>>> import numpy as np
>>> from numpy import linalg as LA
>>> np.set_printoptions(precision=1, suppress=True, linewidth=200)
>>> feats = np.load("layer15.npy")
>>> print(feats)
[[ 0.  0.  0.  0.  0.  0.  0.  0.]
 [ 0.  0.  0.  0.  0.  0.  0. -3.]
 [ 0.  0.  0.  0.  0.  0.  0. -2.]
 [ 0.  0.  0.  0.  0.  0.  0.  1.]
 [ 0.  0.  0.  0.  0.  0.  0.  1.]
 [ 0.  0.  0.  0.  0.  0.  0.  3.]
 [ 0.  0.  0.  0.  0.  0.  0. -1.]
 [ 0. -3. -2.  1.  1.  3. -1.  0.]]
>>> print(LA.matrix_power(feats, 3))
[[  0.   0.   0.   0.   0.   0.   0.   0.]
 [  0.   0.   0.   0.   0.   0.   0. -75.]
 [  0.   0.   0.   0.   0.   0.   0. -50.]
 [  0.   0.   0.   0.   0.   0.   0.  25.]
 [  0.   0.   0.   0.   0.   0.   0.  25.]
 [  0.   0.   0.   0.   0.   0.   0.  75.]
 [  0.   0.   0.   0.   0.   0.   0. -25.]
 [  0. -75. -50.  25.  25.  75. -25.   0.]]
>>> print(round(float(np.abs(LA.eigvals(feats)).max()), 1))
5.0
>>> print(feats @ feats)
[[ 0.  0.  0.  0.  0.  0.  0.  0.]
 [ 0.  9.  6. -3. -3. -9.  3.  0.]
 [ 0.  6.  4. -2. -2. -6.  2.  0.]
 [ 0. -3. -2.  1.  1.  3. -1.  0.]
 [ 0. -3. -2.  1.  1.  3. -1.  0.]
 [ 0. -9. -6.  3.  3.  9. -3.  0.]
 [ 0.  3.  2. -1. -1. -3.  1.  0.]
 [ 0.  0.  0.  0.  0.  0.  0. 25.]]
>>> print(round(float(LA.det(feats)), 1))
0.0
>>> print(np.allclose(feats, feats.T))
True
>>> print(feats[5] @ feats[1])
-9.0
>>> print(np.round(LA.norm(feats, 2), 1))
5.0
>>> print(round(float(LA.norm(feats, "nuc")), 1))
10.0
>>> print(LA.norm(feats, axis=0))
[0. 3. 2. 1. 1. 3. 1. 5.]
>>> print(np.round(LA.norm(feats[5] - feats[1]), 1))
6.0
>>> m1 = np.load("w.npy")
>>> print(m1)
[[ 5  0  0  0  0  0  0]
 [ 0 -2  0  0  0  0  0]
 [ 0  0  0  0  0  0  0]
 [ 0  0  0 -1  0  0  0]
 [ 0  0  0  0 -2  0  0]
 [ 0  0  0  0  0 -3  0]
 [ 0  0  0  0  0  0  5]]
>>> vals, V = LA.eigh(m1)
>>> print(V.T @ m1 @ V)
[[-3.  0.  0.  0.  0.  0.  0.]
 [ 0. -2.  0.  0.  0.  0.  0.]
 [ 0.  0. -2.  0.  0.  0.  0.]
 [ 0.  0.  0. -1.  0.  0.  0.]
 [ 0.  0.  0.  0.  0.  0.  0.]
 [ 0.  0.  0.  0.  0.  5.  0.]
 [ 0.  0.  0.  0.  0.  0.  5.]]
>>> print(V @ np.diag(vals) @ V.T)
[[ 5.  0.  0.  0.  0.  0.  0.]
 [ 0. -2.  0.  0.  0.  0.  0.]
 [ 0.  0.  0.  0.  0.  0.  0.]
 [ 0.  0.  0. -1.  0.  0.  0.]
 [ 0.  0.  0.  0. -2.  0.  0.]
 [ 0.  0.  0.  0.  0. -3.  0.]
 [ 0.  0.  0.  0.  0.  0.  5.]]
>>> print(np.unique(vals.round(6) + 0, return_counts=True)[1])
[1 2 1 1 2]
>>> print(V.T @ V)
[[1. 0. 0. 0. 0. 0. 0.]
 [0. 1. 0. 0. 0. 0. 0.]
 [0. 0. 1. 0. 0. 0. 0.]
 [0. 0. 0. 1. 0. 0. 0.]
 [0. 0. 0. 0. 1. 0. 0.]
 [0. 0. 0. 0. 0. 1. 0.]
 [0. 0. 0. 0. 0. 0. 1.]]
>>> print(LA.eigvalsh(m1 @ m1))
[ 0.  1.  4.  4.  9. 25. 25.]
>>> print(vals)
[-3. -2. -2. -1.  0.  5.  5.]
>>> rng = np.random.default_rng(96945)
>>> B = m1 + rng.integers(-2, 3, (7, 6)) @ rng.integers(-2, 3, (6, 7))
>>> print(B)
[[ 6  0  0  0  2 -1 -3]
 [ 0 -5  0 -8 -7  5 -4]
 [-3 -2  0 -5 -2 -4  4]
 [ 0  0  2  0 -1  4 -1]
 [-2 -4  1  8  8 -1  1]
 [ 1 -1 -3 -6 -5 -2 -2]
 [ 1  1  1  0 -2  4  3]]
>>> print(np.round(LA.svd(B - m1, compute_uv=False), 1) + 0)
[19.8 10.1  6.5  4.9  2.4  0.2  0. ]
>>> print(LA.matrix_rank(B - m1, tol=1e-8))
6
>>> arr = np.loadtxt("arr.csv", delimiter=",")
>>> print(arr)
[[ 2.  5.  6. -5.  7.]
 [ 4. -3.  5.  9.  2.]
 [-5.  6.  4. -4. -4.]
 [-9. -2.  7.  5. -9.]
 [-8. -2. -5. -8. -6.]]
>>> f, r1 = arr[2], arr[0]
>>> print(f @ r1)
36.0
>>> print(f @ f)
109.0
>>> p = (f @ r1) / (f @ f) * f
>>> print(p)
[-1.7  2.   1.3 -1.3 -1.3]
>>> print(LA.matrix_rank(np.outer(f, r1)))
1
>>> print(round(float(LA.norm(f + r1) ** 2 + LA.norm(f - r1) ** 2), 1))
496.0
>>> print(np.sort(np.abs(LA.eigvals(arr))))
[ 1.5  4.2  9.2  9.2 12.7]
>>> print(round(float(np.abs(LA.eigvals(arr)).max()), 1))
12.7
>>> print((arr + arr.T) / 2)
[[ 2.   4.5  0.5 -7.  -0.5]
 [ 4.5 -3.   5.5  3.5  0. ]
 [ 0.5  5.5  4.   1.5 -4.5]
 [-7.   3.5  1.5  5.  -8.5]
 [-0.5  0.  -4.5 -8.5 -6. ]]
>>> print((arr - arr.T) / 2)
[[ 0.   0.5  5.5  2.   7.5]
 [-0.5  0.  -0.5  5.5  2. ]
 [-5.5  0.5  0.  -5.5  0.5]
 [-2.  -5.5  5.5  0.  -0.5]
 [-7.5 -2.  -0.5  0.5  0. ]]
>>> print(np.allclose(arr, arr.T))
False
>>> q = arr.astype(float).copy()
>>> for j in range(5):
...     q[:, j] -= q[:, :j] @ (q[:, :j].T @ q[:, j])
...     q[:, j] /= LA.norm(q[:, j])
... 
>>> print(q)
[[ 0.1  0.6  0.3 -0.7  0.1]
 [ 0.3 -0.3  0.6 -0.1 -0.7]
 [-0.4  0.7  0.1  0.4 -0.5]
 [-0.7 -0.2  0.6  0.1  0.4]
 [-0.6 -0.2 -0.4 -0.5 -0.4]]
>>> print(np.round(q.T @ arr, 1) + 0)
[[13.8  0.1 -0.8  4.7 12.4]
 [ 0.   8.8  4.  -8.   3.8]
 [ 0.   0.  11.6  9.4 -0.2]
 [ 0.   0.   0.   6.  -4.2]
 [ 0.   0.   0.   0.   0.8]]
>>> print(np.round(q.T @ q, 1) + 0)
[[1. 0. 0. 0. 0.]
 [0. 1. 0. 0. 0.]
 [0. 0. 1. 0. 0.]
 [0. 0. 0. 1. 0.]
 [0. 0. 0. 0. 1.]]
>>> lab = rng.permutation(5)
>>> print(lab)
[4 0 2 3 1]
>>> B = q[lab][:, lab]
>>> print(B)
[[-0.4 -0.6 -0.4 -0.5 -0.2]
 [ 0.1  0.1  0.3 -0.7  0.6]
 [-0.5 -0.4  0.1  0.4  0.7]
 [ 0.4 -0.7  0.6  0.1 -0.2]
 [-0.7  0.3  0.6 -0.1 -0.3]]
>>> A = np.loadtxt("sample14.csv", delimiter=",")
>>> print(A)
[[-6.  3. -3. -3.]
 [-2.  1. -1. -1.]
 [ 0.  0.  0.  0.]
 [-6.  3. -3. -3.]
 [-2.  1. -1. -1.]
 [ 0.  0.  0.  0.]
 [ 0.  0.  0.  0.]
 [-2.  1. -1. -1.]]
>>> r = LA.matrix_rank(A)
>>> print(r)
1
>>> ns = LA.svd(A)[2][r:].T
>>> print(np.round(A @ ns, 1) + 0)
[[0. 0. 0.]
 [0. 0. 0.]
 [0. 0. 0.]
 [0. 0. 0.]
 [0. 0. 0.]
 [0. 0. 0.]
 [0. 0. 0.]
 [0. 0. 0.]]
>>> print(LA.matrix_rank(A.T @ A), LA.matrix_rank(A @ A.T))
1 1
>>> print(ns.shape)
(4, 3)
